>>> import numpy as np
>>> import numpy.linalg as la
>>> np.set_printoptions(precision=3, suppress=True, linewidth=120)
>>> mat = np.load("w.npy")
>>> mat
array([[ 0,  0,  0,  0,  0,  0,  0,  0,  0,  1,  0],
       [-3,  0,  0,  0,  0,  0,  0,  0,  0,  0,  0],
       [ 0,  0,  0,  1,  0,  0,  0,  0,  0,  0,  0],
       [ 0,  0, -1,  0,  0,  0,  0,  0,  0,  0,  0],
       [ 0,  0,  0,  0,  0,  0,  0,  0,  0,  0, -3],
       [ 0, -3,  0,  0,  0,  0,  0,  0,  0,  0,  0],
       [ 0,  0,  0,  0,  0,  0,  2,  0,  0,  0,  0],
       [ 0,  0,  0,  0,  3,  0,  0,  0,  0,  0,  0],
       [ 0,  0,  0,  0,  0,  0,  0,  2,  0,  0,  0],
       [ 0,  0,  0,  0,  0, -1,  0,  0,  0,  0,  0],
       [ 0,  0,  0,  0,  0,  0,  0,  0, -3,  0,  0]])
>>> np.trace(mat)
np.int64(2)
>>> mat @ mat
array([[ 0,  0,  0,  0,  0, -1,  0,  0,  0,  0,  0],
       [ 0,  0,  0,  0,  0,  0,  0,  0,  0, -3,  0],
       [ 0,  0, -1,  0,  0,  0,  0,  0,  0,  0,  0],
       [ 0,  0,  0, -1,  0,  0,  0,  0,  0,  0,  0],
       [ 0,  0,  0,  0,  0,  0,  0,  0,  9,  0,  0],
       [ 9,  0,  0,  0,  0,  0,  0,  0,  0,  0,  0],
       [ 0,  0,  0,  0,  0,  0,  4,  0,  0,  0,  0],
       [ 0,  0,  0,  0,  0,  0,  0,  0,  0,  0, -9],
       [ 0,  0,  0,  0,  6,  0,  0,  0,  0,  0,  0],
       [ 0,  3,  0,  0,  0,  0,  0,  0,  0,  0,  0],
       [ 0,  0,  0,  0,  0,  0,  0, -6,  0,  0,  0]])
>>> round(float(la.det(mat)), 3)
-972.0
>>> la.determinant(mat)
Traceback (most recent call last):
  File "<python-input-8>", line 1, in <module>
    la.determinant(mat)
    ^^^^^^^^^^^^^^
AttributeError: module 'numpy.linalg' has no attribute 'determinant'
>>> r0 = np.array([3, 2, 3, 2, 0, 2, 2, 2, 2, 0, 2])
>>> other = mat + np.outer(r0, np.eye(11)[8])
>>> other
array([[ 0.,  0.,  0.,  0.,  0.,  0.,  0.,  0.,  3.,  1.,  0.],
       [-3.,  0.,  0.,  0.,  0.,  0.,  0.,  0.,  2.,  0.,  0.],
       [ 0.,  0.,  0.,  1.,  0.,  0.,  0.,  0.,  3.,  0.,  0.],
       [ 0.,  0., -1.,  0.,  0.,  0.,  0.,  0.,  2.,  0.,  0.],
       [ 0.,  0.,  0.,  0.,  0.,  0.,  0.,  0.,  0.,  0., -3.],
       [ 0., -3.,  0.,  0.,  0.,  0.,  0.,  0.,  2.,  0.,  0.],
       [ 0.,  0.,  0.,  0.,  0.,  0.,  2.,  0.,  2.,  0.,  0.],
       [ 0.,  0.,  0.,  0.,  3.,  0.,  0.,  0.,  2.,  0.,  0.],
       [ 0.,  0.,  0.,  0.,  0.,  0.,  0.,  2.,  2.,  0.,  0.],
       [ 0.,  0.,  0.,  0.,  0., -1.,  0.,  0.,  0.,  0.,  0.],
       [ 0.,  0.,  0.,  0.,  0.,  0.,  0.,  0., -1.,  0.,  0.]])
>>> la.matrix_rank(la.inv(other) - la.inv(mat), tol=1e-8)
np.int64(1)
>>> vec = np.array([2, -1, 0, -2, -1, 2, 4, -1, -5, 2, 5])
>>> mat @ np.eye(11)[4]
array([0., 0., 0., 0., 0., 0., 0., 3., 0., 0., 0.])
>>> mat @ vec
array([  2,  -6,  -2,   0, -15,   3,   8,  -3,  -2,  -2,  15])
>>> np.sign((mat @ vec).round(6))
array([ 1, -1, -1,  0, -1,  1,  1, -1, -1, -1,  1])
>>> mat @ np.ones(11)
array([ 1., -3.,  1., -1., -3., -3.,  2.,  3.,  2., -1., -3.])
>>> np.einsum("ij,j->i", mat, vec)
array([  2,  -6,  -2,   0, -15,   3,   8,  -3,  -2,  -2,  15])
>>> (mat != 0).astype(int)
array([[0, 0, 0, 0, 0, 0, 0, 0, 0, 1, 0],
       [1, 0, 0, 0, 0, 0, 0, 0, 0, 0, 0],
       [0, 0, 0, 1, 0, 0, 0, 0, 0, 0, 0],
       [0, 0, 1, 0, 0, 0, 0, 0, 0, 0, 0],
       [0, 0, 0, 0, 0, 0, 0, 0, 0, 0, 1],
       [0, 1, 0, 0, 0, 0, 0, 0, 0, 0, 0],
       [0, 0, 0, 0, 0, 0, 1, 0, 0, 0, 0],
       [0, 0, 0, 0, 1, 0, 0, 0, 0, 0, 0],
       [0, 0, 0, 0, 0, 0, 0, 1, 0, 0, 0],
       [0, 0, 0, 0, 0, 1, 0, 0, 0, 0, 0],
       [0, 0, 0, 0, 0, 0, 0, 0, 1, 0, 0]])
>>> np.round(np.sort(la.eigvals(mat).real), 3) + 0
array([-2.711, -1.225, -1.225,  0.   ,  0.   ,  0.   ,  0.   ,  1.225,  1.225,  2.   ,  2.711])
>>> mat @ mat
array([[ 0,  0,  0,  0,  0, -1,  0,  0,  0,  0,  0],
       [ 0,  0,  0,  0,  0,  0,  0,  0,  0, -3,  0],
       [ 0,  0, -1,  0,  0,  0,  0,  0,  0,  0,  0],
       [ 0,  0,  0, -1,  0,  0,  0,  0,  0,  0,  0],
       [ 0,  0,  0,  0,  0,  0,  0,  0,  9,  0,  0],
       [ 9,  0,  0,  0,  0,  0,  0,  0,  0,  0,  0],
       [ 0,  0,  0,  0,  0,  0,  4,  0,  0,  0,  0],
       [ 0,  0,  0,  0,  0,  0,  0,  0,  0,  0, -9],
       [ 0,  0,  0,  0,  6,  0,  0,  0,  0,  0,  0],
       [ 0,  3,  0,  0,  0,  0,  0,  0,  0,  0,  0],
       [ 0,  0,  0,  0,  0,  0,  0, -6,  0,  0,  0]])
>>> la.svd(mat, compute_uv=False)
array([3., 3., 3., 3., 3., 2., 2., 1., 1., 1., 1.])
>>> la.norm(mat, axis=0)
array([3., 3., 1., 1., 3., 1., 2., 2., 3., 1., 3.])
>>> la.pinv(mat)
array([[ 0.   , -0.333,  0.   ,  0.   ,  0.   ,  0.   ,  0.   ,  0.   ,  0.   ,  0.   ,  0.   ],
       [ 0.   ,  0.   ,  0.   ,  0.   ,  0.   , -0.333,  0.   ,  0.   ,  0.   ,  0.   ,  0.   ],
       [ 0.   ,  0.   ,  0.   , -1.   ,  0.   ,  0.   ,  0.   ,  0.   ,  0.   ,  0.   ,  0.   ],
       [ 0.   ,  0.   ,  1.   ,  0.   ,  0.   ,  0.   ,  0.   ,  0.   ,  0.   ,  0.   ,  0.   ],
       [ 0.   ,  0.   ,  0.   ,  0.   ,  0.   ,  0.   ,  0.   ,  0.333,  0.   ,  0.   ,  0.   ],
       [ 0.   ,  0.   ,  0.   ,  0.   ,  0.   ,  0.   ,  0.   ,  0.   ,  0.   , -1.   ,  0.   ],
       [ 0.   ,  0.   ,  0.   ,  0.   ,  0.   ,  0.   ,  0.5  ,  0.   ,  0.   ,  0.   ,  0.   ],
       [ 0.   ,  0.   ,  0.   ,  0.   ,  0.   ,  0.   ,  0.   ,  0.   ,  0.5  ,  0.   ,  0.   ],
       [ 0.   ,  0.   ,  0.   ,  0.   ,  0.   ,  0.   ,  0.   ,  0.   ,  0.   ,  0.   , -0.333],
       [ 1.   ,  0.   ,  0.   ,  0.   ,  0.   ,  0.   ,  0.   ,  0.   ,  0.   ,  0.   ,  0.   ],
       [ 0.   ,  0.   ,  0.   ,  0.   , -0.333,  0.   ,  0.   ,  0.   ,  0.   ,  0.   ,  0.   ]])
>>> mat @ mat.T
array([[1, 0, 0, 0, 0, 0, 0, 0, 0, 0, 0],
       [0, 9, 0, 0, 0, 0, 0, 0, 0, 0, 0],
       [0, 0, 1, 0, 0, 0, 0, 0, 0, 0, 0],
       [0, 0, 0, 1, 0, 0, 0, 0, 0, 0, 0],
       [0, 0, 0, 0, 9, 0, 0, 0, 0, 0, 0],
       [0, 0, 0, 0, 0, 9, 0, 0, 0, 0, 0],
       [0, 0, 0, 0, 0, 0, 4, 0, 0, 0, 0],
       [0, 0, 0, 0, 0, 0, 0, 9, 0, 0, 0],
       [0, 0, 0, 0, 0, 0, 0, 0, 4, 0, 0],
       [0, 0, 0, 0, 0, 0, 0, 0, 0, 1, 0],
       [0, 0, 0, 0, 0, 0, 0, 0, 0, 0, 9]])
>>> J = np.load("case1.npy")
>>> J
array([[-0.009, -1.985,  2.042, -0.982],
       [ 0.048, -6.114,  6.006, -2.908],
       [-0.027,  0.057, -0.101,  0.052],
       [ 0.026, -2.006,  1.899, -1.033],
       [-0.013,  4.061, -4.037,  2.022],
       [-0.046, -2.055,  1.969, -1.064],
       [-0.016,  4.1  , -4.021,  2.012],
       [ 0.042, -1.983,  2.065, -0.935],
       [-0.125, -0.014,  0.041,  0.065],
       [-0.05 , -6.011,  5.965, -3.119],
       [ 0.043, -1.983,  1.966, -1.004],
       [-0.076, -1.968,  1.965, -1.017],
       [-0.088, -6.   ,  5.977, -2.89 ]])
>>> other = np.c_[J[:, :2] @ np.array([[0, -3], [-2, 3]]), np.array([-2, 5, 0, 2, 4, -3, 2, -5, -6, 3, -5, 7, 6])]
>>> other
array([[  3.97 ,  -5.928,  -2.   ],
       [ 12.228, -18.486,   5.   ],
       [ -0.114,   0.252,   0.   ],
       [  4.012,  -6.096,   2.   ],
       [ -8.122,  12.222,   4.   ],
       [  4.11 ,  -6.027,  -3.   ],
       [ -8.2  ,  12.348,   2.   ],
       [  3.966,  -6.075,  -5.   ],
       [  0.028,   0.333,  -6.   ],
       [ 12.022, -17.883,   3.   ],
       [  3.966,  -6.078,  -5.   ],
       [  3.936,  -5.676,   7.   ],
       [ 12.   , -17.736,   6.   ]])
>>> np.round(la.lstsq(J, other[:, 0])[0], 3) + 0
array([ 0., -2.,  0.,  0.])
>>> arr = np.load("m.npy")
>>> arr
array([[ -2.976,  14.783,  -4.9  ],
       [-18.543, -20.71 ,   5.871],
       [ 16.969,   2.909,   4.819],
       [-14.429,   2.524,  -0.718],
       [ 25.773,   7.968, -10.979],
       [ -2.999,  18.791,  -6.614],
       [  5.562,   2.827,   0.144],
       [-12.723,  -6.443,  -3.988],
       [ 14.672,   6.721,   0.988],
       [  7.608,  -4.413,  -2.598],
       [  5.105, -12.405,   5.066],
       [ -2.393,   9.112,  -1.007],
       [ 16.991,  -1.707,  -1.062],
       [ 21.642,  15.974,  -2.371],
       [ 10.025,   2.125,   2.955],
       [-16.218,   5.052,   5.271],
       [-18.678,  11.866,   3.183],
       [ 14.828, -11.021,   4.182],
       [ 14.706,   4.976,  -0.739],
       [  3.37 ,  -1.534,   3.198],
       [ 32.576,  -3.85 ,  -1.344],
       [ 23.763,   3.323,   4.153],
       [-25.447,   0.256,   6.759],
       [  3.082,   3.725,   5.42 ],
       [-25.645,  -3.145,   4.596],
       [-27.227,  -3.621,   2.683],
       [-45.328,  -1.231,   5.864],
       [ 15.976,  -3.237,   1.116],
       [ -4.822,   9.045,   2.014]])
>>> Xs = arr - arr.mean(axis=0)
>>> left, s, vt = la.svd(Xs, full_matrices=False)
>>> s ** 2 / (s ** 2).sum()
array([0.804, 0.17 , 0.026])
>>> vt[0] * np.sign(vt[0, np.abs(vt[0]).argmax()])
array([ 0.992,  0.079, -0.095])
>>> np.abs(vt[-1])
array([0.074, 0.235, 0.969])
>>> np.round(Xs.mean(axis=0), 3) + 0
array([0., 0., 0.])
>>> round(float((s ** 2).sum() ** 2 / (s ** 4).sum()), 3)
1.479
>>> la.matrix_rank(Xs)
np.int64(3)
>>> np.abs(vt[0]).argmax()
np.int64(0)
>>> dist = la.norm(arr[:, None] - arr[None], axis=-1)
>>> dist[:5, :5]
array([[ 0.   , 40.226, 25.165, 17.29 , 30.165],
       [40.226,  0.   , 42.662, 24.498, 55.41 ],
       [25.165, 42.662,  0.   , 31.885, 18.78 ],
       [17.29 , 24.498, 31.885,  0.   , 41.846],
       [30.165, 55.41 , 18.78 , 41.846,  0.   ]])
>>> np.flatnonzero(dist[23] < dist.mean() / 2)
array([ 6,  9, 11, 14, 19, 23, 28])
>>> dist.mean(axis=1).argmax()
np.int64(26)
>>> np.unravel_index(dist.round(6).argmax(), dist.shape)
(np.int64(20), np.int64(26))
>>> P = arr @ la.solve(arr.T @ arr, arr.T)
>>> round(np.trace(P), 3)
np.float64(3.0)
>>> la.matrix_rank(np.eye(29) - P)
np.int64(26)
>>> K = np.load("a.npy")
>>> K
array([[ 1.,  2.,  2.,  2.,  1.,  0.,  3.,  3.,  1.,  0.,  0.,  0.,  0.],
       [ 0.,  3.,  0.,  1.,  1.,  0.,  2.,  1.,  2.,  0.,  0.,  0.,  0.],
       [ 0.,  2.,  3.,  0.,  0.,  3.,  3.,  2.,  2.,  0.,  0.,  0.,  0.],
       [ 0.,  3.,  3.,  2.,  3.,  3.,  1.,  3.,  3.,  0.,  0.,  0.,  0.],
       [ 2.,  2.,  2.,  0.,  1.,  0.,  3.,  0.,  3.,  0.,  0.,  0.,  0.],
       [ 1.,  0.,  3.,  2.,  0.,  1.,  3.,  0.,  0.,  0.,  0.,  0.,  0.],
       [ 0.,  0.,  0.,  3.,  0.,  0.,  0.,  3.,  3.,  0.,  0.,  0.,  0.],
       [ 3.,  1.,  0.,  1.,  0.,  3.,  1.,  1.,  0.,  0.,  0.,  0.,  0.],
       [ 3.,  3.,  3.,  2.,  2.,  1.,  0.,  2.,  3.,  0.,  0.,  0.,  0.],
       [ 0.,  0.,  0.,  0.,  0.,  0.,  0.,  0.,  0.,  1.,  0., -4.,  3.],
       [ 0.,  0.,  0.,  0.,  0.,  0.,  0.,  0.,  0.,  2., -5., -1., -4.],
       [ 0.,  0.,  0.,  0.,  0.,  0.,  0.,  0.,  0., -4.,  2.,  1., -2.],
       [ 0.,  0.,  0.,  0.,  0.,  0.,  0.,  0.,  0.,  5.,  2., -5.,  2.]])
>>> np.sort(la.eigvals(K).real)
array([-3.365, -3.365, -3.022, -2.   , -2.   , -1.232, -1.232,  1.223,  1.223,  1.586,  3.859,  8.752, 13.574])
>>> np.flatnonzero(la.matrix_power((K != 0) + (K.T != 0) + np.eye(13), 13)[0])
array([0, 1, 2, 3, 4, 5, 6, 7, 8])
>>> E = np.load("dump.npy")
>>> E
array([[ 0,  1,  4,  5,  5, -3,  4, -5,  4,  3,  1,  0],
       [ 0,  0, -1,  5, -3, -1, -1,  4,  5,  2, -4,  3],
       [ 0,  0,  0, -3,  3, -4, -5, -3,  3, -3, -4,  1],
       [ 0,  0,  0,  0,  4,  4, -1,  2,  0,  2,  4,  1],
       [ 0,  0,  0,  0,  0,  1, -4,  1,  0,  4, -1, -4],
       [ 0,  0,  0,  0,  0,  0,  4,  4,  3,  0,  1,  4],
       [ 0,  0,  0,  0,  0,  0,  0, -2,  0, -4,  1,  0],
       [ 0,  0,  0,  0,  0,  0,  0,  0, -1,  5,  3, -4],
       [ 0,  0,  0,  0,  0,  0,  0,  0,  0, -5,  0, -5],
       [ 0,  0,  0,  0,  0,  0,  0,  0,  0,  0,  0,  4],
       [ 0,  0,  0,  0,  0,  0,  0,  0,  0,  0,  0, -1],
       [ 0,  0,  0,  0,  0,  0,  0,  0,  0,  0,  0,  0]])
>>> # triangular, det is the product of the diagonal
>>> rng = np.random.default_rng(33)
>>> z = rng.permutation(12)
>>> z
array([ 8,  0,  9,  1, 10,  4,  6,  3,  5, 11,  2,  7])
>>> other = E[z][:, z]
>>> np.allclose(other, E)
False
>>> np.sort(np.abs(la.eigvals(other)))
array([0., 0., 0., 0., 0., 0., 0., 0., 0., 0., 0., 0.])
>>> other
array([[ 0,  0, -5,  0,  0,  0,  0,  0,  0, -5,  0,  0],
       [ 4,  0,  3,  1,  1,  5,  4,  5, -3,  0,  4, -5],
       [ 0,  0,  0,  0,  0,  0,  0,  0,  0,  4,  0,  0],
       [ 5,  0,  2,  0, -4, -3, -1,  5, -1,  3, -1,  4],
       [ 0,  0,  0,  0,  0,  0,  0,  0,  0, -1,  0,  0],
       [ 0,  0,  4,  0, -1,  0, -4,  0,  1, -4,  0,  1],
       [ 0,  0, -4,  0,  1,  0,  0,  0,  0,  0,  0, -2],
       [ 0,  0,  2,  0,  4,  4, -1,  0,  4,  1,  0,  2],
       [ 3,  0,  0,  0,  1,  0,  4,  0,  0,  4,  0,  4],
       [ 0,  0,  0,  0,  0,  0,  0,  0,  0,  0,  0,  0],
       [ 3,  0, -3,  0, -4,  3, -5, -3, -4,  1,  0, -3],
       [-1,  0,  5,  0,  3,  0,  0,  0,  0, -4,  0,  0]])
>>> np.trace(other)
np.int64(0)
>>> np.round(la.det(other), 3), round(float(la.det(E[z])), 3)
(np.float64(0.0), 0.0)
